$ python3 -q
>>> import numpy as np
>>> np.set_printoptions(precision=2, suppress=True, linewidth=100)
>>> rd = lambda a: np.round(a, 2) + 0
>>> J = np.loadtxt("data.csv", delimiter=",")
>>> print(rd(J))
[[-0.23 -0.06 -0.61  0.58 -0.12  0.46 -0.08]
 [ 0.26  0.01  0.6   0.64  0.34  0.21 -0.04]
 [ 0.79  0.15 -0.45  0.12  0.15 -0.25  0.23]
 [-0.16 -0.01 -0.24 -0.09  0.76 -0.17 -0.55]
 [-0.23 -0.32 -0.01  0.45 -0.17 -0.78  0.  ]
 [-0.3  -0.21 -0.06 -0.04  0.49  0.05  0.79]
 [ 0.3  -0.91 -0.01 -0.17 -0.02  0.19 -0.13]]
>>> x0 = np.array([1, 5, 2, -2, -1, -2, 0])
>>> y = J @ x0
>>> print(rd(y))
[-3.73 -0.55  0.75 -0.93 -1.03 -1.96 -4.3 ]
>>> print(rd(np.linalg.solve(J.T, J[2])))
[0. 0. 1. 0. 0. 0. 0.]
>>> print(rd(np.linalg.solve(J, -1 * y)))
[-1. -5. -2.  2.  1.  2.  0.]
>>> print(rd(np.linalg.solve(J, y)))
[ 1.  5.  2. -2. -1. -2.  0.]
>>> print(rd(J.mean(axis=0)))
[ 0.06 -0.19 -0.11  0.21  0.2  -0.04  0.03]
>>> print(np.linalg.matrix_rank(J))
7
>>> print(rd(np.linalg.norm(J)))
2.65
>>> np.zeros(7, 7)
Traceback (most recent call last):
  File "<python-input-14>", line 1, in <module>
    np.zeros(7, 7)
    ~~~~~~~~^^^^^^
TypeError: Cannot interpret '7' as a data type
>>> print(rd(np.linalg.svd(J, compute_uv=False)))
[1. 1. 1. 1. 1. 1. 1.]
>>> J[7]
Traceback (most recent call last):
  File "<python-input-16>", line 1, in <module>
    J[7]
    ~^^^
IndexError: index 7 is out of bounds for axis 0 with size 7
>>> print(rd(J.sum(axis=1)))
[-0.07  2.02  0.72 -0.46 -1.05  0.72 -0.75]
>>> rng = np.random.default_rng(492)
>>> lab = rng.permutation(7)
>>> A2 = J[:, lab] * rng.choice([-1, 1], 7)
>>> print(rd(A2))
[[ 0.46  0.61 -0.58 -0.12 -0.08 -0.23  0.06]
 [ 0.21 -0.6  -0.64  0.34 -0.04  0.26 -0.01]
 [-0.25  0.45 -0.12  0.15  0.23  0.79 -0.15]
 [-0.17  0.24  0.09  0.76 -0.55 -0.16  0.01]
 [-0.78  0.01 -0.45 -0.17  0.   -0.23  0.32]
 [ 0.05  0.06  0.04  0.49  0.79 -0.3   0.21]
 [ 0.19  0.01  0.17 -0.02 -0.13  0.3   0.91]]
>>> left, _, VT = np.linalg.svd(J.T @ A2)
>>> print(rd(left @ VT))
[[ 0.  0.  0.  0.  0.  1.  0.]
 [ 0.  0.  0.  0.  0.  0. -1.]
 [ 0. -1.  0.  0.  0.  0.  0.]
 [ 0.  0. -1.  0.  0.  0.  0.]
 [ 0.  0.  0.  1.  0.  0.  0.]
 [ 1.  0.  0.  0.  0.  0.  0.]
 [ 0.  0.  0.  0.  1.  0.  0.]]
>>> print(rd(np.linalg.lstsq(J, A2)[0]))
[[ 0.  0.  0.  0.  0.  1.  0.]
 [ 0.  0.  0.  0.  0.  0. -1.]
 [ 0. -1.  0.  0.  0.  0.  0.]
 [ 0.  0. -1.  0.  0.  0.  0.]
 [ 0.  0.  0.  1.  0.  0.  0.]
 [ 1.  0.  0.  0.  0.  0.  0.]
 [ 0.  0.  0.  0.  1.  0.  0.]]
>>> F = np.array([[0.0, 0.0, 0.0, -1.0],
...     [0.0, 0.0, 0.0, 1.0],
...     [0.0, 0.0, 0.0, 1.0],
...     [-1.0, 1.0, 1.0, 0.0]])
>>> r0 = np.array([-1, -1, 1])
>>> print(np.array([np.convolve(row, r0, "same") for row in F]))
[[ 0.  0.  1.  1.]
 [ 0.  0. -1. -1.]
 [ 0.  0. -1. -1.]
 [ 0. -3.  0.  1.]]
>>> evals, V = np.linalg.eigh(F)
>>> print(rd(np.linalg.eigvalsh(F + -3 * np.eye(4))))
[-4.73 -3.   -3.   -1.27]
>>> print((evals > 1e-8).sum(), (evals < -1e-8).sum())
1 1
>>> print(rd(V.T @ F @ V))
[[-1.73  0.    0.    0.  ]
 [ 0.    0.    0.    0.  ]
 [ 0.    0.    0.    0.  ]
 [ 0.    0.    0.    1.73]]
